$ ipython --no-banner

In [1]: import numpy as np

In [2]: import numpy.linalg as la

In [3]: np.set_printoptions(precision=3, suppress=True, linewidth=120, floatmode="fixed")

In [4]: feats = np.load("arr.npy")

In [5]: feats
Out[5]: 
array([[ 0.653, -0.208, -0.069,  0.069,  0.347,  0.486, -0.208, -0.347],
       [-0.208,  0.875, -0.042,  0.042,  0.208,  0.292, -0.125, -0.208],
       [-0.069, -0.042,  0.986,  0.014,  0.069,  0.097, -0.042, -0.069],
       [ 0.069,  0.042,  0.014,  0.986, -0.069, -0.097,  0.042,  0.069],
       [ 0.347,  0.208,  0.069, -0.069,  0.653, -0.486,  0.208,  0.347],
       [ 0.486,  0.292,  0.097, -0.097, -0.486,  0.319,  0.292,  0.486],
       [-0.208, -0.125, -0.042,  0.042,  0.208,  0.292,  0.875, -0.208],
       [-0.347, -0.208, -0.069,  0.069,  0.347,  0.486, -0.208,  0.653]])

In [6]: vals, vecs = la.eigh(feats)

In [7]: vec = np.array([2, 2, 3, 0, 1, 1, 3, 0])

In [8]: np.round(vec @ feats @ vec, 3)
Out[8]: np.float64(24.444)

In [9]: round(float(vec @ feats @ vec / (vec @ vec)), 3), vals[0], round(float(vals[-1]), 3)
Out[9]: (0.873, np.float64(-1.0), 1.0)

In [10]: round(np.abs(feats).sum(axis=1).max(), 3), np.round(np.abs(vals).max(), 3)
Out[10]: (np.float64(2.556), np.float64(1.0))

In [11]: np.round(feats[:, 1] @ feats[:, 3], 3)
Out[11]: np.float64(-0.0)

In [12]: la.svd(feats, compute_uv=False)
Out[12]: array([1.000, 1.000, 1.000, 1.000, 1.000, 1.000, 1.000, 1.000])

In [13]: np.round(feats @ feats.T, 3) + 0
Out[13]: 
array([[1.000, 0.000, 0.000, 0.000, 0.000, 0.000, 0.000, 0.000],
       [0.000, 1.000, 0.000, 0.000, 0.000, 0.000, 0.000, 0.000],
       [0.000, 0.000, 1.000, 0.000, 0.000, 0.000, 0.000, 0.000],
       [0.000, 0.000, 0.000, 1.000, 0.000, 0.000, 0.000, 0.000],
       [0.000, 0.000, 0.000, 0.000, 1.000, 0.000, 0.000, 0.000],
       [0.000, 0.000, 0.000, 0.000, 0.000, 1.000, 0.000, 0.000],
       [0.000, 0.000, 0.000, 0.000, 0.000, 0.000, 1.000, 0.000],
       [0.000, 0.000, 0.000, 0.000, 0.000, 0.000, 0.000, 1.000]])

In [14]: mat = np.loadtxt("out10.csv", delimiter=",")

In [15]: mat
Out[15]: 
array([[ 1.000,  0.000,  0.000,  0.000,  0.000,  0.000,  0.000,  0.000],
       [ 0.000,  0.866,  0.000,  0.000,  0.000,  0.500,  0.000,  0.000],
       [ 0.000,  0.000,  1.000,  0.000,  0.000,  0.000,  0.000,  0.000],
       [ 0.000,  0.000,  0.000,  1.000,  0.000,  0.000,  0.000,  0.000],
       [ 0.000,  0.000,  0.000,  0.000,  1.000,  0.000,  0.000,  0.000],
       [ 0.000, -0.500,  0.000,  0.000,  0.000,  0.866,  0.000,  0.000],
       [ 0.000,  0.000,  0.000,  0.000,  0.000,  0.000,  1.000,  0.000],
       [ 0.000,  0.000,  0.000,  0.000,  0.000,  0.000,  0.000,  1.000]])

In [16]: vec = np.array([1, 3, -1, 3, 1, -2, 3, -1])

In [17]: mat * vec
Out[17]: 
array([[ 1.000,  0.000, -0.000,  0.000,  0.000, -0.000,  0.000, -0.000],
       [ 0.000,  2.598, -0.000,  0.000,  0.000, -1.000,  0.000, -0.000],
       [ 0.000,  0.000, -1.000,  0.000,  0.000, -0.000,  0.000, -0.000],
       [ 0.000,  0.000, -0.000,  3.000,  0.000, -0.000,  0.000, -0.000],
       [ 0.000,  0.000, -0.000,  0.000,  1.000, -0.000,  0.000, -0.000],
       [ 0.000, -1.500, -0.000,  0.000,  0.000, -1.732,  0.000, -0.000],
       [ 0.000,  0.000, -0.000,  0.000,  0.000, -0.000,  3.000, -0.000],
       [ 0.000,  0.000, -0.000,  0.000,  0.000, -0.000,  0.000, -1.000]])

In [18]: mat @ (2 * vec)
Out[18]: array([ 2.000,  3.196, -2.000,  6.000,  2.000, -6.464,  6.000, -2.000])

In [19]: la.norm(mat @ vec) <= la.norm(mat, 2) * la.norm(vec) + 1e-9
Out[19]: np.True_

In [20]: np.sign((mat @ vec).round(6))
Out[20]: array([ 1.000,  1.000, -1.000,  1.000,  1.000, -1.000,  1.000, -1.000])

In [21]: (mat * vec).sum(axis=1)
Out[21]: array([ 1.000,  1.598, -1.000,  3.000,  1.000, -3.232,  3.000, -1.000])

In [22]: mat @ vec
Out[22]: array([ 1.000,  1.598, -1.000,  3.000,  1.000, -3.232,  3.000, -1.000])
